% python3 -q
>>> import numpy as np
>>> from numpy import linalg as LA
>>> np.set_printoptions(precision=3, suppress=True, linewidth=200, floatmode="fixed")
>>> f = np.array([1, 1, -2, 3])
>>> A = f[np.abs(np.subtract.outer(np.arange(4), np.arange(4)))]
>>> A
array([[ 1,  1, -2,  3],
       [ 1,  1,  1, -2],
       [-2,  1,  1,  1],
       [ 3, -2,  1,  1]])
>>> # symmetric
>>> rng = np.random.default_rng(11)
>>> M2 = A + rng.integers(-2, 3, (4, 2)) @ rng.integers(-2, 3, (2, 4))
>>> M2
array([[ 1,  9, -2,  3],
       [ 1, -1,  1,  0],
       [-2, -1,  1, -1],
       [ 3,  0,  1,  7]])
>>> LA.matrix_rank(M2 - A, tol=1e-8)
np.int64(2)
>>> np.abs(M2 - A).sum(axis=1)
array([8, 4, 4, 8])
>>> E = np.load("test18.npy")
>>> E
array([[-2,  7,  8],
       [-8, 16, 10],
       [ 0,  0,  0],
       [ 5, -8, -7],
       [ 5, -8, -7],
       [ 0,  0,  0],
       [-6,  9,  2],
       [-6,  9,  2],
       [-6,  9,  2],
       [-6,  9,  2],
       [-6,  9,  2],
       [-2,  7,  8],
       [-8, 16, 10],
       [-6,  9,  2],
       [ 0,  0,  0],
       [-2,  7,  8],
       [ 0,  0,  0],
       [ 5, -8, -7],
       [-6,  9,  2],
       [ 0,  0,  0],
       [ 0,  0,  0],
       [ 0,  0,  0],
       [-2,  7,  8],
       [ 0,  0,  0],
       [ 0,  0,  0],
       [-6,  9,  2],
       [-2,  7,  8],
       [ 3, -1,  1],
       [ 5, -8, -7],
       [ 0,  0,  0],
       [-6,  9,  2],
       [ 5, -8, -7],
       [-6,  9,  2]])
>>> x = np.array([1, 1, 0])
>>> target = E @ x
>>> np.round(LA.solve(E.T @ E, E.T @ target), 3) + 0
array([1.000, 1.000, 0.000])
>>> np.round(LA.lstsq(E, target)[0], 3) + 0
array([1.000, 1.000, 0.000])
>>> target = target + 0.02 * rng.normal(size=33)
>>> target
array([ 5.015,  7.963,  0.031, -3.002, -2.986, -0.003,  2.992,  3.009,  3.016,  2.996,  2.997,  5.014,  7.983,  2.970,  0.008,  4.987, -0.038, -3.016,  2.991, -0.024, -0.030,  0.001,  5.018, -0.005,
       -0.015,  3.008,  5.014,  1.994, -2.989,  0.021,  2.996, -3.016,  3.007])
>>> beta, *_ = LA.lstsq(E, target)
>>> beta
array([0.998, 0.997, 0.002])
>>> beta.round()
array([1.000, 1.000, 0.000])
>>> M2 = np.c_[E[:, :2] @ np.array([[3, 0], [3, 2]]), np.array([6, -9, -5, 8, 2, 9, -8, -1, -4, -1, -3, 1, -7, -7, -8, 7, 8, -3, -8, 2, 4, -9, 7, -1, 4, 3, -8, 0, -1, -4, -1, -2, 5])]
>>> M2
array([[ 15,  14,   6],
       [ 24,  32,  -9],
       [  0,   0,  -5],
       [ -9, -16,   8],
       [ -9, -16,   2],
       [  0,   0,   9],
       [  9,  18,  -8],
       [  9,  18,  -1],
       [  9,  18,  -4],
       [  9,  18,  -1],
       [  9,  18,  -3],
       [ 15,  14,   1],
       [ 24,  32,  -7],
       [  9,  18,  -7],
       [  0,   0,  -8],
       [ 15,  14,   7],
       [  0,   0,   8],
       [ -9, -16,  -3],
       [  9,  18,  -8],
       [  0,   0,   2],
       [  0,   0,   4],
       [  0,   0,  -9],
       [ 15,  14,   7],
       [  0,   0,  -1],
       [  0,   0,   4],
       [  9,  18,   3],
       [ 15,  14,  -8],
       [  6,  -2,   0],
       [ -9, -16,  -1],
       [  0,   0,  -4],
       [  9,  18,  -1],
       [ -9, -16,  -2],
       [  9,  18,   5]])
>>> np.round(LA.norm(M2 - E @ LA.lstsq(E, M2)[0], axis=0), 3) + 0
array([ 0.000,  0.000, 29.562])
>>> LA.norm(LA.qr(E)[0].T @ M2, axis=0) ** 2 / ((M2 ** 2).sum(axis=0) + 1e-12)
array([1.000, 1.000, 0.142])
>>> np.round(LA.lstsq(E, M2[:, 0])[0], 3) + 0
array([3.000, 3.000, 0.000])
>>> d = LA.norm(M2[:, None] - M2[None], axis=-1)
>>> (d + 1e9 * np.eye(33)).round(6).argmin(axis=1)
array([15, 12, 29,  4, 28, 16, 18,  9, 10,  7,  8,  0,  1,  6, 21, 22,  5, 31,  6, 20, 24, 14, 15, 19, 20, 32,  6, 23, 31,  2,  7, 17, 25])
>>> LA.matrix_rank(d ** 2)
np.int64(5)
>>> np.unravel_index(d.round(6).argmax(), d.shape)
(np.int64(1), np.int64(3))
>>> np.flatnonzero(d[16] < d.mean() / 2)
array([ 5, 16, 19, 20, 23, 24])
>>> f = np.array([1, -1, 2])
>>> np.polyval(f, E[30])
array([44, 74,  4])
>>> cov = np.cov(E, rowvar=False)
>>> cov
array([[ 16.877, -27.035, -14.098],
       [-27.035,  46.258,  28.041],
       [-14.098,  28.041,  23.184]])
>>> LA.eigvalsh(cov)[::-1]
array([79.698,  6.494,  0.126])
>>> np.polyfit(E[:, 2], E[:, 1], 1)
array([1.210, 1.829])
>>> np.argwhere(np.triu(np.abs(np.corrcoef(E.T)) > 0.8, 1))
array([[0, 1],
       [1, 2]])
>>> np.argsort(-E.std(axis=0).round(6), kind="stable")
array([1, 2, 0])
>>> K = np.array([[-1.0, 0.0, 0.0, 0.0, 0.0, 0.0, 0.0, 0.0],
...     [0.0, 1.0, 0.0, 0.0, 0.0, 0.0, 0.0, 0.0],
...     [0.0, 0.0, 1.0, 0.0, 0.0, 0.0, 0.0, 0.0],
...     [0.0, 0.0, 0.0, -1.0, 0.0, 0.0, 0.0, 0.0],
...     [0.0, 0.0, 0.0, 0.0, 1.0, 0.0, 0.0, 0.0],
...     [0.0, 0.0, 0.0, 0.0, 0.0, 1.0, 0.0, 0.0],
...     [0.0, 0.0, 0.0, 0.0, 0.0, 0.0, 1.0, 0.0],
...     [0.0, 0.0, 0.0, 0.0, 0.0, 0.0, 0.0, 1.0]])
>>> # symmetric
>>> K.T @ K
array([[1.000, 0.000, 0.000, 0.000, 0.000, 0.000, 0.000, 0.000],
       [0.000, 1.000, 0.000, 0.000, 0.000, 0.000, 0.000, 0.000],
       [0.000, 0.000, 1.000, 0.000, 0.000, 0.000, 0.000, 0.000],
       [0.000, 0.000, 0.000, 1.000, 0.000, 0.000, 0.000, 0.000],
       [0.000, 0.000, 0.000, 0.000, 1.000, 0.000, 0.000, 0.000],
       [0.000, 0.000, 0.000, 0.000, 0.000, 1.000, 0.000, 0.000],
       [0.000, 0.000, 0.000, 0.000, 0.000, 0.000, 1.000, 0.000],
       [0.000, 0.000, 0.000, 0.000, 0.000, 0.000, 0.000, 1.000]])
>>> LA.norm(K, axis=0)
array([1.000, 1.000, 1.000, 1.000, 1.000, 1.000, 1.000, 1.000])
>>> LA.svd(K, compute_uv=False)
array([1.000, 1.000, 1.000, 1.000, 1.000, 1.000, 1.000, 1.000])
>>> K @ K
array([[1.000, 0.000, 0.000, 0.000, 0.000, 0.000, 0.000, 0.000],
       [0.000, 1.000, 0.000, 0.000, 0.000, 0.000, 0.000, 0.000],
       [0.000, 0.000, 1.000, 0.000, 0.000, 0.000, 0.000, 0.000],
       [0.000, 0.000, 0.000, 1.000, 0.000, 0.000, 0.000, 0.000],
       [0.000, 0.000, 0.000, 0.000, 1.000, 0.000, 0.000, 0.000],
       [0.000, 0.000, 0.000, 0.000, 0.000, 1.000, 0.000, 0.000],
       [0.000, 0.000, 0.000, 0.000, 0.000, 0.000, 1.000, 0.000],
       [0.000, 0.000, 0.000, 0.000, 0.000, 0.000, 0.000, 1.000]])
>>> [int(LA.matrix_rank(LA.matrix_power(K, p))) for p in range(1, 9)]
[8, 8, 8, 8, 8, 8, 8, 8]
>>> LA.matrix_rank(K - K[0, 0] * np.eye(8))
np.int64(6)
>>> f = np.array([3, 1, 1, 2, 1, 3, 2])
>>> feats = f[np.abs(np.subtract.outer(np.arange(7), np.arange(7)))]
>>> feats
array([[3, 1, 1, 2, 1, 3, 2],
       [1, 3, 1, 1, 2, 1, 3],
       [1, 1, 3, 1, 1, 2, 1],
       [2, 1, 1, 3, 1, 1, 2],
       [1, 2, 1, 1, 3, 1, 1],
       [3, 1, 2, 1, 1, 3, 1],
       [2, 3, 1, 2, 1, 1, 3]])
>>> # equal to its transpose
>>> Uu, sv, Vh = LA.svd(feats, full_matrices=False)
>>> (sv > 1e-8).sum()
np.int64(7)
>>> round(float(np.sqrt((sv ** 2).sum())), 3), round(LA.norm(feats), 3)
(12.923, np.float64(12.923))
>>> np.round(Uu.T @ Uu, 3) + 0
array([[1.000, 0.000, 0.000, 0.000, 0.000, 0.000, 0.000],
       [0.000, 1.000, 0.000, 0.000, 0.000, 0.000, 0.000],
       [0.000, 0.000, 1.000, 0.000, 0.000, 0.000, 0.000],
       [0.000, 0.000, 0.000, 1.000, 0.000, 0.000, 0.000],
       [0.000, 0.000, 0.000, 0.000, 1.000, 0.000, 0.000],
       [0.000, 0.000, 0.000, 0.000, 0.000, 1.000, 0.000],
       [0.000, 0.000, 0.000, 0.000, 0.000, 0.000, 1.000]])
>>> np.cumsum(sv ** 2) / np.sum(sv ** 2)
array([0.822, 0.914, 0.960, 0.979, 0.997, 1.000, 1.000])
>>> np.abs(Uu[:, 0]).round(6).argmax()
np.int64(0)
>>> np.round(Vh @ Vh.T, 3) + 0
array([[1.000, 0.000, 0.000, 0.000, 0.000, 0.000, 0.000],
       [0.000, 1.000, 0.000, 0.000, 0.000, 0.000, 0.000],
       [0.000, 0.000, 1.000, 0.000, 0.000, 0.000, 0.000],
       [0.000, 0.000, 0.000, 1.000, 0.000, 0.000, 0.000],
       [0.000, 0.000, 0.000, 0.000, 1.000, 0.000, 0.000],
       [0.000, 0.000, 0.000, 0.000, 0.000, 1.000, 0.000],
       [0.000, 0.000, 0.000, 0.000, 0.000, 0.000, 1.000]])
>>> lab = rng.permutation(7)
>>> lab
array([3, 0, 6, 2, 1, 4, 5])
>>> M2 = feats[lab][:, lab]
>>> np.allclose(M2, feats)
False
>>> np.diag(M2)
array([3, 3, 3, 3, 3, 3, 3])
>>> M2
array([[3, 2, 2, 1, 1, 1, 1],
       [2, 3, 2, 1, 1, 1, 3],
       [2, 2, 3, 1, 3, 1, 1],
       [1, 1, 1, 3, 1, 1, 2],
       [1, 1, 3, 1, 3, 2, 1],
       [1, 1, 1, 1, 2, 3, 1],
       [1, 3, 1, 2, 1, 1, 3]])
>>> M2 = LA.inv(feats)
>>> np.round(LA.slogdet(feats)[0], 3)
np.float64(1.0)
>>> LA.det(feats) * M2
array([[-59.000,  33.000, -41.000,  40.000, -19.000,  77.000, -26.000],
       [ 33.000, -66.000,  22.000, -55.000,  33.000, -44.000,  77.000],
       [-41.000,  22.000,   6.000,  25.000, -16.000,  33.000, -19.000],
       [ 40.000, -55.000,  25.000, -15.000,  25.000, -55.000,  40.000],
       [-19.000,  33.000, -16.000,  25.000,   6.000,  22.000, -41.000],
       [ 77.000, -44.000,  33.000, -55.000,  22.000, -66.000,  33.000],
       [-26.000,  77.000, -19.000,  40.000, -41.000,  33.000, -59.000]])
>>> (np.abs(M2) > 1e-9).astype(int)
array([[1, 1, 1, 1, 1, 1, 1],
       [1, 1, 1, 1, 1, 1, 1],
       [1, 1, 1, 1, 1, 1, 1],
       [1, 1, 1, 1, 1, 1, 1],
       [1, 1, 1, 1, 1, 1, 1],
       [1, 1, 1, 1, 1, 1, 1],
       [1, 1, 1, 1, 1, 1, 1]])
>>> round(float(LA.cond(feats)), 3)
58.989
>>> np.allclose(M2, feats.T)
False
>>> mat = np.loadtxt("sample2.csv", delimiter=",")
>>> mat
array([[3.000, 1.000, 0.000, 0.000, 0.000, 0.000],
       [0.000, 3.000, 1.000, 0.000, 0.000, 0.000],
       [0.000, 0.000, 3.000, 1.000, 0.000, 0.000],
       [0.000, 0.000, 0.000, 3.000, 1.000, 0.000],
       [0.000, 0.000, 0.000, 0.000, 3.000, 1.000],
       [0.000, 0.000, 0.000, 0.000, 0.000, 3.000]])
>>> def softmax(z):
...     e = np.exp(z - z.max(axis=-1, keepdims=True))
...     return e / e.sum(axis=-1, keepdims=True)
... 
>>> softmax(mat[2] + 5)
array([0.037, 0.037, 0.749, 0.101, 0.037, 0.037])
>>> S = mat @ mat.T / np.sqrt(6)
>>> softmax(S)[2] @ mat
array([0.043, 0.162, 2.623, 1.006, 0.093, 0.058])
>>> softmax(S).round(6).argmax(axis=1)
array([0, 1, 2, 3, 4, 5])
>>> x = np.array([0, -3, -2, -3, -2, -1, 3])
>>> a = np.maximum(feats @ x, 0)
>>> feats.T @ a
array([0, 0, 0, 0, 0, 0, 0])
>>> np.maximum(feats @ x, 0) - np.maximum(-feats @ x, 0)
array([-10, -10, -13, -11, -15, -12, -11])
>>> np.tanh(feats @ x)
array([-1.000, -1.000, -1.000, -1.000, -1.000, -1.000, -1.000])
>>> mat @ mat
array([[9.000, 6.000, 1.000, 0.000, 0.000, 0.000],
       [0.000, 9.000, 6.000, 1.000, 0.000, 0.000],
       [0.000, 0.000, 9.000, 6.000, 1.000, 0.000],
       [0.000, 0.000, 0.000, 9.000, 6.000, 1.000],
       [0.000, 0.000, 0.000, 0.000, 9.000, 6.000],
       [0.000, 0.000, 0.000, 0.000, 0.000, 9.000]])
>>> np.sort(LA.eigvals(mat))
array([3.000, 3.000, 3.000, 3.000, 3.000, 3.000])
>>> F = np.load("run18.npy")
>>> F
array([[-12,   8,   8],
       [ -3,   2,   2],
       [-12,   8,   8]])
>>> # column 2 repeats column 1
>>> lab = rng.permutation(3)
>>> lab
array([0, 1, 2])
>>> M2 = F[lab][:, lab]
>>> round(LA.det(M2), 3), np.round(LA.det(F[lab]), 3)
(np.float64(0.0), np.float64(0.0))
>>> np.trace(M2)
np.int64(-2)
>>> M2
array([[-12,   8,   8],
       [ -3,   2,   2],
       [-12,   8,   8]])
>>> np.allclose(M2, F)
True
>>> Uu, sv, Vh = LA.svd(M2)
>>> vecs = Vh[:(sv > 1e-8).sum()]
>>> x = M2[0] + 2 * M2[2] + rng.integers(2) * np.eye(3)[0]
>>> x
array([-35.000,  24.000,  24.000])
>>> vecs.T @ vecs
array([[ 0.529, -0.353, -0.353],
       [-0.353,  0.235,  0.235],
       [-0.353,  0.235,  0.235]])
>>> LA.matrix_rank(np.vstack([M2, x]))
np.int64(2)
>>> np.diag(vecs.T @ vecs)
array([0.529, 0.235, 0.235])
>>> W1 = np.array([[5, 7, 2, -3],
...     [0, 5, 9, 2],
...     [-5, 9, -1, -4],
...     [3, -6, -4, 7],
...     [0, 8, 0, -4],
...     [6, -5, 2, -7],
...     [3, 0, -2, -1],
...     [3, -1, 2, -6]])
>>> beta = np.array([3, 1, 2, 1])
>>> H = np.maximum(K @ W1 + beta, 0)
>>> LA.matrix_rank(H)
np.int64(4)
>>> H
array([[ 0.000,  0.000,  0.000,  4.000],
       [ 3.000,  6.000, 11.000,  3.000],
       [ 0.000, 10.000,  1.000,  0.000],
       [ 0.000,  7.000,  6.000,  0.000],
       [ 3.000,  9.000,  2.000,  0.000],
       [ 9.000,  0.000,  4.000,  0.000],
       [ 6.000,  1.000,  0.000,  0.000],
       [ 6.000,  0.000,  4.000,  0.000]])
>>> W2 = np.array([[0, 8], [8, 3], [5, 0], [2, 5]])
>>> (H @ W2).round(6).argmax(axis=1)
array([1, 0, 0, 0, 0, 1, 1, 1])
>>> W1 @ W2
array([[ 60,  46],
       [ 89,  25],
       [ 59, -33],
       [-54,  41],
       [ 56,   4],
       [-44,  -2],
       [-12,  19],
       [-10,  -9]])
>>> H @ W2
array([[  8.000,  20.000],
       [109.000,  57.000],
       [ 85.000,  30.000],
       [ 86.000,  21.000],
       [ 82.000,  51.000],
       [ 20.000,  72.000],
       [  8.000,  51.000],
       [ 20.000,  48.000]])
>>> m1 = np.load("x.npy")
>>> m1
array([[ 2, -5, -5,  4, -2,  0],
       [ 3,  1,  2, -2, -3, -1],
       [-3,  1, 56, -2,  4, -1],
       [ 1, -1, -3, 39,  3, -5],
       [-2, -3,  2, -5, 55,  5],
       [ 5, -3, -5,  3, -1, 63]])
>>> np.trace(m1)
np.int64(216)
>>> m1 @ m1
array([[  12,  -18, -316,  194, -107,  -20],
       [   2,    2,  104,  -60, -171,  -71],
       [-186,   65, 3172, -227,  442,  -90],
       [  16,  -42, -261, 1503,  276, -491],
       [-109, -166,  216, -461, 3026,  616],
       [ 336, -222, -637,  347, -130, 3957]])
>>> np.allclose(m1 @ m1.T, m1.T @ m1)
False
